$ python3 -q
>>> import numpy as np
>>> from numpy import linalg as LA
>>> np.set_printoptions(suppress=True, linewidth=140)
>>> def rnd(a):
...     return np.round(a, 1) + 0
... 
>>> M = np.load("a.npy")
>>> print(M)
[[  0   2  -1]
 [ -2   0   0]
 [ -2  -2   0]
 [ -3  -4   2]
 [ -3  -6   3]
 [ -1  -8   3]
 [ -1  -6   1]
 [  1  -6   0]
 [ -1  -7   1]
 [  0  -7  -1]
 [  1  -8   0]
 [  1  -9   1]
 [ -1  -9   1]
 [  0  -8   1]
 [ -2 -10   0]
 [ -1  -8  -1]
 [ -3  -7  -3]
 [ -2  -8  -5]
 [ -2  -6  -6]
 [ -2  -6  -5]
 [ -2  -6  -3]
 [ -2  -7  -1]
 [  0  -6  -3]
 [  0  -5  -3]
 [  2  -7  -2]
 [  0  -6  -2]]
>>> x = np.array([2, 2, 1])
>>> rhs = M @ x
>>> print(rnd(LA.solve(M.T @ M, M.T @ rhs)))
[2. 2. 1.]
>>> print(rhs)
[  3  -4  -8 -12 -15 -15 -13 -10 -15 -15 -14 -15 -19 -15 -24 -19 -23 -25 -22 -21 -19 -19 -15 -13 -12 -14]
>>> print(rnd(LA.lstsq(M, rhs)[0]))
[2. 2. 1.]
>>> rng = np.random.default_rng(913)
>>> rhs = rhs + 0.1 * rng.normal(size=26)
>>> print(rnd(rhs))
[  2.8  -4.   -8.1 -12.1 -14.9 -15.  -13.1 -10.  -15.1 -15.  -13.8 -15.  -19.  -15.  -23.8 -19.  -22.8 -25.3 -21.8 -21.  -19.1 -19.  -14.9
 -13.  -12.1 -14. ]
>>> beta, *_ = LA.lstsq(M, rhs)
>>> print([round(float(LA.norm(LA.solve(M.T @ M + lam * np.eye(3), M.T @ rhs))), 2) for lam in (0, 1, 10, 100)])
[3.0, 2.98, 2.83, 2.3]
>>> print(rnd(beta))
[2. 2. 1.]
>>> print(rnd(M.T @ (rhs - M @ beta)))
[0. 0. 0.]
>>> print(LA.matrix_rank(M))
3
>>> print(rnd(M.mean(axis=0)))
[-1.  -6.2 -0.9]
>>> print(np.unravel_index(np.abs(M).argmax(), M.shape))
(np.int64(14), np.int64(1))
>>> print(M.sum(axis=0))
[ -25 -160  -23]
>>> print(M - M[0])
[[  0   0   0]
 [ -2  -2   1]
 [ -2  -4   1]
 [ -3  -6   3]
 [ -3  -8   4]
 [ -1 -10   4]
 [ -1  -8   2]
 [  1  -8   1]
 [ -1  -9   2]
 [  0  -9   0]
 [  1 -10   1]
 [  1 -11   2]
 [ -1 -11   2]
 [  0 -10   2]
 [ -2 -12   1]
 [ -1 -10   0]
 [ -3  -9  -2]
 [ -2 -10  -4]
 [ -2  -8  -5]
 [ -2  -8  -4]
 [ -2  -8  -2]
 [ -2  -9   0]
 [  0  -8  -2]
 [  0  -7  -2]
 [  2  -9  -1]
 [  0  -8  -1]]
>>> print(M.shape)
(26, 3)
>>> C = np.array([[-4, 3, -4], [-5, -1, 5], [0, 2, 1]])
>>> X = (rng.random((15, 3)) < 0.25) @ C
>>> print(X)
[[ 0  0  0]
 [ 0  2  1]
 [ 0  2  1]
 [-5 -1  5]
 [ 0  0  0]
 [ 0  0  0]
 [ 0  0  0]
 [ 0  0  0]
 [ 0  0  0]
 [ 0  2  1]
 [-5 -1  5]
 [-5 -1  5]
 [-5 -1  5]
 [ 0  2  1]
 [ 0  0  0]]
>>> Xc = X - X.mean(axis=1)
Traceback (most recent call last):
  File "<python-input-27>", line 1, in <module>
    Xc = X - X.mean(axis=1)
         ~~^~~~~~~~~~~~~~~~
ValueError: operands could not be broadcast together with shapes (15,3) (15,) 
>>> Xc = X - X.mean(axis=0)
>>> U, sigma, vt = LA.svd(Xc, full_matrices=False)
>>> print(rnd(sigma))
[12.1  3.6  0. ]
>>> print(rnd(vt[0] * np.sign(vt[0, np.abs(vt[0]).argmax()])))
[ 0.7  0.2 -0.7]
